$ ipython --no-banner

In [1]: import numpy as np

In [2]: np.set_printoptions(precision=3, suppress=True, linewidth=200)

In [3]: def tidy(a):
   ...:     return np.round(a, 3) + 0
   ...: 

In [4]: E = np.load("data.npy")

In [5]: print(E)
[[ 1.469  6.92   1.505]
 [ 1.597  6.365  1.631]
 [-1.252 -6.387 -1.513]
 [ 1.726  5.594  1.768]
 [ 1.039  2.831  0.891]
 [ 0.219  1.193 -0.186]
 [ 1.338  4.812  1.56 ]
 [ 1.18   1.28   0.352]
 [ 4.753 17.367  5.053]
 [-0.866 -4.463 -1.067]]

In [6]: G = np.cov(E, rowvar=False)

In [7]: print(tidy(G))
[[ 2.706 10.64   2.988]
 [10.64  43.349 11.959]
 [ 2.988 11.959  3.379]]

In [8]: print(np.linalg.cond(E) > 100)
False

In [9]: print([round(float(x), 3) for x in np.linalg.svd(E, compute_uv=False)[:3]])
[24.325, 1.193, 0.647]

In [10]: print(np.argsort(-np.linalg.norm(E, axis=0).round(6), kind="stable")[:3])
[1 2 0]

In [11]: print(tidy(np.linalg.norm(E, 2) / np.linalg.norm(E)))
0.998

In [12]: D = np.linalg.norm(E[:, None] - E[None], axis=-1)

In [13]: print(np.unravel_index(D.round(6).argmax(), D.shape))
(np.int64(2), np.int64(8))

In [14]: print(D[8].round(6).argsort(kind="stable")[:4])
[8 0 1 3]

In [15]: print(tidy(D[8]))
[11.511 11.946 25.366 12.592 15.57  17.596 13.472 17.136  0.    23.358]

In [16]: print(tidy(D[:5, :5]))
[[ 0.     0.583 13.914  1.376  4.157]
 [ 0.583  0.    13.439  0.794  3.654]
 [13.914 13.439  0.    12.774  9.798]
 [ 1.376  0.794 12.774  0.     2.979]
 [ 4.157  3.654  9.798  2.979  0.   ]]

In [17]: print((D + 1e9 * np.eye(10)).round(6).argmin(axis=1))
[1 0 9 1 7 7 3 5 0 2]

In [18]: print(D.mean(axis=1).argmax())
8

In [19]: Xs = E - E.mean(axis=0)

In [20]: left, s, Vt = np.linalg.svd(Xs, full_matrices=False)

In [21]: print(tidy(Vt[0] * np.sign(Vt[0, np.abs(Vt[0]).argmax()])))
[0.231 0.938 0.259]

In [22]: print(tidy(np.abs(Vt[-1])))
[0.65  0.05  0.759]

In [23]: print(np.linalg.matrix_rank(Xs))
3

In [24]: K = np.load("layer5.npy")

In [25]: print(K)
[[ 2.  0.  0.]
 [ 0.  0. -2.]
 [ 0.  3.  3.]]

In [26]: # 2 groups of indices that never mix

In [27]: G = K.T @ K

In [28]: print(np.allclose(G, G.T))
True

In [29]: print(G)
[[ 4.  0.  0.]
 [ 0.  9.  9.]
 [ 0.  9. 13.]]

In [30]: print(np.linalg.matrix_rank(G))
3

In [31]: print(tidy(np.linalg.svd(K, compute_uv=False) ** 2))
[20.22  4.    1.78]

In [32]: print(tidy(np.linalg.eigvalsh(G)[::-1]))
[20.22  4.    1.78]

In [33]: X = np.loadtxt("run7.csv", delimiter=",")

In [34]: print(tidy(X))
[[-0.479 -0.379  2.096 -1.147 -2.864 -3.273]
 [-1.522  1.477 -1.385 -2.307 -2.398 -2.741]
 [-1.556  2.221 -3.55  -2.001 -0.672 -0.768]
 [-0.962  1.989 -4.042 -0.93   1.124  1.284]
 [-1.177  2.137 -4.058 -1.285  0.636  0.727]
 [-1.586  1.669 -1.835 -2.337 -2.171 -2.481]
 [-1.097  0.588  0.431 -1.9   -2.919 -3.336]
 [-1.407  2.235 -3.891 -1.697 -0.041 -0.047]
 [ 0.797 -1.852  3.962  0.669 -1.441 -1.647]
 [ 1.412 -1.207  0.796  2.221  2.632  3.008]]

In [35]: # looks like rank 2

In [36]: print(np.allclose(X[:-1].T @ np.linalg.lstsq(X[:-1].T, X[-1])[0], X[-1]))
True

In [37]: print(np.linalg.lstsq(X[:-1].T, X[-1])[2])
2

In [38]: print(tidy(X @ np.linalg.pinv(X) @ X))
[[-0.479 -0.379  2.096 -1.147 -2.864 -3.273]
 [-1.522  1.477 -1.385 -2.307 -2.398 -2.741]
 [-1.556  2.221 -3.55  -2.001 -0.672 -0.768]
 [-0.962  1.989 -4.042 -0.93   1.124  1.284]
 [-1.177  2.137 -4.058 -1.285  0.636  0.727]
 [-1.586  1.669 -1.835 -2.337 -2.171 -2.481]
 [-1.097  0.588  0.431 -1.9   -2.919 -3.336]
 [-1.407  2.235 -3.891 -1.697 -0.041 -0.047]
 [ 0.797 -1.852  3.962  0.669 -1.441 -1.647]
 [ 1.412 -1.207  0.796  2.221  2.632  3.008]]

In [39]: print(np.abs(np.diag(np.linalg.qr(X)[1])) > 1e-9)
[ True  True False False False False]

In [40]: rng = np.random.default_rng(939)

In [41]: other = X + rng.integers(-2, 3, (10, 2)) @ rng.integers(-2, 3, (2, 6))

In [42]: print(tidy(other))
[[-0.479 -4.379 -1.904 -7.147  3.136 -3.273]
 [-1.522  1.477 -2.385 -4.307 -0.398 -4.741]
 [-1.556  2.221 -5.55  -6.001  3.328 -4.768]
 [-0.962 -0.011 -3.042  2.07  -1.876  7.284]
 [-1.177 -1.863 -6.058 -3.285  2.636  4.727]
 [-1.586  5.669  0.165 -0.337 -4.171 -6.481]
 [-1.097 -1.412 -1.569 -4.9    0.081 -3.336]
 [-1.407  4.235 -0.891  3.303 -5.041  1.953]
 [ 0.797 -1.852  3.962  0.669 -1.441 -1.647]
 [ 1.412  2.793  1.796  2.221  2.632 -2.992]]

In [43]: print(tidy(np.linalg.svd(other - X, compute_uv=False)))
[17.003 13.149  0.     0.     0.     0.   ]

In [44]: left, s, Vt = np.linalg.svd(X)

In [45]: V = Vt[:(s > 1e-8).sum()]

In [46]: x0 = X[6] + -2 * X[9] + rng.integers(2) * np.eye(6)[2]

In [47]: print(tidy(x0))
[-3.922  3.002 -0.161 -6.343 -8.184 -9.353]

In [48]: print(tidy(np.diag(V.T @ V)))
[0.108 0.201 0.661 0.219 0.351 0.459]

In [49]: print(np.linalg.matrix_rank(np.vstack([X, x0])))
3

In [50]: left, s, Vt = np.linalg.svd(X)

In [51]: print(tidy(s))
[12.089 10.191  0.     0.     0.     0.   ]

In [52]: other = left[:, :2] @ np.diag(s[:2]) @ Vt[:2]

In [53]: print(np.linalg.matrix_rank(other))
2

In [54]: print(np.linalg.matrix_rank(X, rtol=0.05))
2

In [55]: print(tidy(np.abs(X - other).max()))
0.0

In [56]: print(tidy(np.linalg.norm(X - other, 2)), tidy(s[2]))
0.0 0.0

In [57]: print(tidy(np.linalg.norm(X - other) / np.linalg.norm(X)))
0.0

In [58]: print(tidy(other))
[[-0.479 -0.379  2.096 -1.147 -2.864 -3.273]
 [-1.522  1.477 -1.385 -2.307 -2.398 -2.741]
 [-1.556  2.221 -3.55  -2.001 -0.672 -0.768]
 [-0.962  1.989 -4.042 -0.93   1.124  1.284]
 [-1.177  2.137 -4.058 -1.285  0.636  0.727]
 [-1.586  1.669 -1.835 -2.337 -2.171 -2.481]
 [-1.097  0.588  0.431 -1.9   -2.919 -3.336]
 [-1.407  2.235 -3.891 -1.697 -0.041 -0.047]
 [ 0.797 -1.852  3.962  0.669 -1.441 -1.647]
 [ 1.412 -1.207  0.796  2.221  2.632  3.008]]

In [59]: W0 = np.array([[8, 0, 0, 0, 0],
    ...:     [4, 4, 0, 0, 0],
    ...:     [0, 4, 8, 0, 0],
    ...:     [9, 6, 4, 9, 0],
    ...:     [5, 4, 8, 3, 0]])

In [60]: print(W0)
[[8 0 0 0 0]
 [4 4 0 0 0]
 [0 4 8 0 0]
 [9 6 4 9 0]
 [5 4 8 3 0]]

In [61]: left, s, Vt = np.linalg.svd(W0)

In [62]: V = Vt[:(s > 1e-8).sum()]

In [63]: x0 = W0[2] + 5 * W0[3] + rng.integers(2) * np.eye(5)[3]

In [64]: print(x0)
[45. 34. 28. 46.  0.]

In [65]: print(np.allclose(V.T @ V @ x0, x0))
True

In [66]: print(tidy(V.T @ V))
[[1. 0. 0. 0. 0.]
 [0. 1. 0. 0. 0.]
 [0. 0. 1. 0. 0.]
 [0. 0. 0. 1. 0.]
 [0. 0. 0. 0. 0.]]

In [67]: W = np.array([[2, 0, 1, 0, 2, -1],
    ...:     [2, 3, 1, 2, 1, -1],
    ...:     [0, 3, 1, -2, 3, -2],
    ...:     [0, 0, 0, 2, -1, 2],
    ...:     [0, 2, -2, 3, 3, -3]])

In [68]: coef = np.array([-1, -3, 2, -1, 3, 3])

In [69]: hid = np.maximum(W0 @ W + coef, 0)

In [70]: print((hid > 0).astype(int))
[[1 0 1 0 1 0]
 [1 1 1 1 1 0]
 [1 1 1 0 1 0]
 [1 1 1 1 1 0]
 [1 1 1 0 1 0]]

In [71]: print(hid)
[[15  0 10  0 19  0]
 [15  9 10  7 15  0]
 [ 7 33 14  0 31  0]
 [29 27 21 21 30  0]
 [17 33 19  0 38  0]]

In [72]: print((hid > 0).mean(axis=0))
[1.  0.8 1.  0.4 1.  0. ]

In [73]: Z = np.array([[-3, 0], [-2, 1], [1, 1], [-3, 0], [0, -3], [0, -3]])

In [74]: print((hid @ Z).round(6).argmax(axis=1))
[0 1 1 1 1]

In [75]: rank = np.linalg.matrix_rank(W0)

In [76]: print(rank)
4

In [77]: ns = np.linalg.svd(W0)[2][rank:].T

In [78]: print(ns[:, 0] / ns[np.abs(ns[:, 0]).round(6).argmax(), 0])
[0. 0. 0. 0. 1.]

In [79]: print(np.allclose(W0 @ ns, 0))
True

In [80]: print([int(np.linalg.matrix_rank(W0[:i])) for i in range(1, len(W0) + 1)])
[1, 2, 3, 4, 4]

In [81]: print(W0 @ ns)
[[0.]
 [0.]
 [0.]
 [0.]
 [0.]]

In [82]: print(ns @ ns.T)
[[0. 0. 0. 0. 0.]
 [0. 0. 0. 0. 0.]
 [0. 0. 0. 0. 0.]
 [0. 0. 0. 0. 0.]
 [0. 0. 0. 0. 1.]]

In [83]: print(ns.shape)
(5, 1)

In [84]: print(np.linalg.matrix_rank(W0.T @ W0), np.linalg.matrix_rank(W0 @ W0.T))
4 4

In [85]: left, s, Vt = np.linalg.svd(W0)

In [86]: print(np.argmax(s[:-1] / (s[1:] + 1e-6)) + 1)
4

In [87]: other = left[:, :4] @ np.diag(s[:4]) @ Vt[:4]

In [88]: print(tidy(np.abs(W0 - other).max()))
0.0

In [89]: feats = np.loadtxt("mat.csv", delimiter=",")

In [90]: print(tidy(feats))
[[ 0.774 -0.498 -0.317 -0.045 -0.226]
 [-0.498 -0.095 -0.697 -0.1   -0.498]
 [-0.317 -0.697  0.557 -0.063 -0.317]
 [-0.045 -0.1   -0.063  0.991 -0.045]
 [-0.226 -0.498 -0.317 -0.045  0.774]]

In [91]: print(tidy(np.sort(np.abs(np.linalg.eigvals(feats)))))
[1. 1. 1. 1. 1.]

In [92]: print(np.trace(feats))
3.0

In [93]: print(np.allclose(feats @ feats.T, feats.T @ feats))
True

In [94]: print(tidy(np.linalg.det(feats)))
-1.0

In [95]: blk = np.stack([feats, 2 * feats, feats[::-1]])

In [96]: print(tidy(np.linalg.norm(blk, axis=(1, 2))))
[2.236 4.472 2.236]

In [97]: print(np.linalg.matrix_rank(blk.reshape(3, -1)))
2

In [98]: x0 = np.array([0, 3, 2, 3, 3])

In [99]: print(tidy(np.linalg.inv(feats)))
[[ 0.774 -0.498 -0.317 -0.045 -0.226]
 [-0.498 -0.095 -0.697 -0.1   -0.498]
 [-0.317 -0.697  0.557 -0.063 -0.317]
 [-0.045 -0.1   -0.063  0.991 -0.045]
 [-0.226 -0.498 -0.317 -0.045  0.774]]

In [100]: print(tidy(feats.T @ (feats @ x0)))
[0. 3. 2. 3. 3.]

In [101]: print(tidy(np.linalg.norm(x0)), tidy(np.linalg.norm(feats @ x0)))
5.568 5.568

In [102]: Z = np.sign(np.array([[-2, 1, 3, 0], [0, -2, 1, 3], [-3, 3, 2, -3], [3, -1, -1, 3]]))

In [103]: other = (np.tril(Z, -1) + np.eye(4)) @ (np.triu(Z, 1) + np.eye(4))

In [104]: w = np.array([2, 2, 2, 3])

In [105]: data = np.rint(other * w @ np.linalg.inv(other)) + 0

In [106]: print(data)
[[2. 0. 0. 0.]
 [0. 2. 1. 1.]
 [0. 0. 2. 0.]
 [0. 0. 1. 3.]]

In [107]: W = np.array([[1, -2, -1, -2, 3, 2],
     ...:     [-2, -1, 3, 1, -3, -3],
     ...:     [0, 3, -3, 0, 3, -1],
     ...:     [3, -1, -2, 3, -2, 2]])

In [108]: coef = np.array([6, 0, 1, 3, 9, 0])

In [109]: hid = np.maximum(data @ W + coef, 0)

In [110]: print((hid > 0).mean(axis=0))
[1.   0.25 0.25 0.75 1.   0.5 ]

In [111]: print(hid)
[[ 8.  0.  0.  0. 15.  4.]
 [ 5.  0.  2.  8.  4.  0.]
 [ 6.  6.  0.  3. 15.  0.]
 [15.  0.  0. 12.  6.  5.]]

In [112]: Z = np.array([[0, -5], [-1, -4], [5, -2], [1, 3], [4, 3], [-2, -5]])

In [113]: print((hid @ Z).round(6).argmax(axis=1))
[0 0 0 0]

In [114]: print(W @ Z)
[[  3  -2]
 [ 11  17]
 [ -4   8]
 [-18 -14]]

In [115]: print(hid @ Z)
[[ 52. -15.]
 [ 34.   7.]
 [ 57.   0.]
 [ 26. -46.]]

In [116]: O, V = np.linalg.qr(feats[:, :3])[0], np.linalg.qr(feats[:, 3:])[0]

In [117]: s = np.linalg.svd(O.T @ V, compute_uv=False)

In [118]: print((s > 0.9).sum())
0
